% ipython --no-banner

In [1]: import numpy as np

In [2]: import numpy.linalg as la

In [3]: np.set_printoptions(suppress=True, linewidth=140)

In [4]: def rnd(a):
   ...:     return np.round(a, 2) + 0
   ...: 

In [5]: E = np.load("block10.npy")

In [6]: E
Out[6]: 
array([[ -1.91,   1.84,  -0.11],
       [  0.15,   0.84,  -0.75],
       [-18.58,   3.9 ,   1.7 ],
       [ -0.65,   0.06,  -0.12],
       [  3.71,  -3.04,   0.4 ],
       [ -0.84,   1.95,  -0.69],
       [  9.35,  -1.2 ,  -1.21],
       [ -1.95,  -0.01,   0.93],
       [ -2.33,  -0.1 ,   0.09],
       [  8.77,  -3.9 ,  -0.38],
       [ -9.04,   1.33,   1.18],
       [  3.13,   0.04,  -0.91],
       [-11.56,   1.81,   0.99],
       [ -1.43,  -2.98,   1.7 ],
       [ -1.58,   1.35,   0.16],
       [  9.53,  -2.99,  -0.69],
       [-13.08,   6.95,  -0.28],
       [ -0.4 ,   1.77,   0.07],
       [  0.17,   1.99,  -1.2 ],
       [  9.26,   0.06,  -1.64],
       [  2.37,  -0.83,   0.6 ],
       [  0.72,  -0.74,   0.81],
       [  4.74,   0.21,  -1.17],
       [  0.44,   0.53,   0.09],
       [  6.84,   0.05,  -0.54]])

In [7]: q, Rm = la.qr(E)

In [8]: rnd(np.abs(np.diag(Rm)))
Out[8]: array([34.5 ,  7.91,  1.9 ])

In [9]: rnd(q.T @ q)
Out[9]: 
array([[1., 0., 0.],
       [0., 1., 0.],
       [0., 0., 1.]])

In [10]: np.allclose(Rm.T @ Rm, E.T @ E)
Out[10]: True

In [11]: q.shape, Rm.shape
Out[11]: ((25, 3), (3, 3))

In [12]: rnd(q @ Rm)
Out[12]: 
array([[ -1.91,   1.84,  -0.11],
       [  0.15,   0.84,  -0.75],
       [-18.58,   3.9 ,   1.7 ],
       [ -0.65,   0.06,  -0.12],
       [  3.71,  -3.04,   0.4 ],
       [ -0.84,   1.95,  -0.69],
       [  9.35,  -1.2 ,  -1.21],
       [ -1.95,  -0.01,   0.93],
       [ -2.33,  -0.1 ,   0.09],
       [  8.77,  -3.9 ,  -0.38],
       [ -9.04,   1.33,   1.18],
       [  3.13,   0.04,  -0.91],
       [-11.56,   1.81,   0.99],
       [ -1.43,  -2.98,   1.7 ],
       [ -1.58,   1.35,   0.16],
       [  9.53,  -2.99,  -0.69],
       [-13.08,   6.95,  -0.28],
       [ -0.4 ,   1.77,   0.07],
       [  0.17,   1.99,  -1.2 ],
       [  9.26,   0.06,  -1.64],
       [  2.37,  -0.83,   0.6 ],
       [  0.72,  -0.74,   0.81],
       [  4.74,   0.21,  -1.17],
       [  0.44,   0.53,   0.09],
       [  6.84,   0.05,  -0.54]])

In [13]: out = np.c_[E[:, :1] @ np.array([[7]]), np.array([2, 2, 0, 3, 0, 1, 2, 3, 2, 3, 3, 3, 2, 3, 3, 1, 2, 3, 3, 3, 2, 1, 1, 3, 2])]

In [14]: rnd(out)
Out[14]: 
array([[ -13.37,    2.  ],
       [   1.05,    2.  ],
       [-130.06,    0.  ],
       [  -4.55,    3.  ],
       [  25.97,    0.  ],
       [  -5.88,    1.  ],
       [  65.45,    2.  ],
       [ -13.65,    3.  ],
       [ -16.31,    2.  ],
       [  61.39,    3.  ],
       [ -63.28,    3.  ],
       [  21.91,    3.  ],
       [ -80.92,    2.  ],
       [ -10.01,    3.  ],
       [ -11.06,    3.  ],
       [  66.71,    1.  ],
       [ -91.56,    2.  ],
       [  -2.8 ,    3.  ],
       [   1.19,    3.  ],
       [  64.82,    3.  ],
       [  16.59,    2.  ],
       [   5.04,    1.  ],
       [  33.18,    1.  ],
       [   3.08,    3.  ],
       [  47.88,    2.  ]])

In [15]: la.matrix_rank(out)
Out[15]: np.int64(2)

In [16]: X = np.load("mat.npy")

In [17]: X
Out[17]: 
array([[-1.97,  0.  , -5.99],
       [-2.4 , -0.01, -7.19],
       [-0.07,  0.03, -0.16],
       [-0.19, -0.02, -0.51],
       [-1.19,  0.02, -3.65],
       [ 0.07,  0.01,  0.24],
       [-1.11,  0.  , -3.34],
       [-0.57,  0.02, -1.66],
       [ 1.21,  0.01,  3.72],
       [-0.39,  0.02, -1.22],
       [-1.87, -0.02, -5.73],
       [ 0.38,  0.  ,  1.17],
       [ 0.46,  0.01,  1.52],
       [ 1.51,  0.05,  4.56],
       [-1.12, -0.01, -3.42],
       [ 0.56, -0.02,  1.66],
       [ 0.87,  0.02,  2.58],
       [ 0.66, -0.02,  1.9 ],
       [ 0.36, -0.03,  1.09],
       [ 0.8 , -0.02,  2.41],
       [-0.18, -0.02, -0.56],
       [-0.91, -0.02, -2.68],
       [-0.26,  0.03, -0.82],
       [-0.02, -0.01, -0.12],
       [ 0.19,  0.02,  0.61],
       [-0.8 ,  0.02, -2.35]])

In [18]: x0 = np.array([-2, 3, 1])

In [19]: rhs = X @ x0

In [20]: rnd(la.lstsq(X, rhs)[0])
Out[20]: array([-2.,  3.,  1.])

In [21]: la.solve(X, rhs)
LinAlgError: Last 2 dimensions of the array must be square


In [22]: rnd(la.solve(X.T @ X, X.T @ rhs))
Out[22]: array([-2.,  3.,  1.])

In [23]: rng = np.random.default_rng(14006)

In [24]: rhs = rhs + 0.02 * rng.normal(size=26)

In [25]: rnd(rhs)
Out[25]: 
array([-2.08, -2.41,  0.06, -0.2 , -1.2 ,  0.13, -1.12, -0.46,  1.34, -0.39, -2.04,  0.43,  0.6 ,  1.7 , -1.21,  0.49,  0.87,  0.53,  0.26,
        0.76, -0.27, -0.9 , -0.2 , -0.09,  0.29, -0.69])

In [26]: beta, *_ = la.lstsq(X, rhs)

In [27]: rnd(beta)
Out[27]: array([-1.88,  2.93,  0.96])

In [28]: rnd(la.norm(rhs - X @ beta))
Out[28]: np.float64(0.08)

In [29]: beta.round()
Out[29]: array([-2.,  3.,  1.])
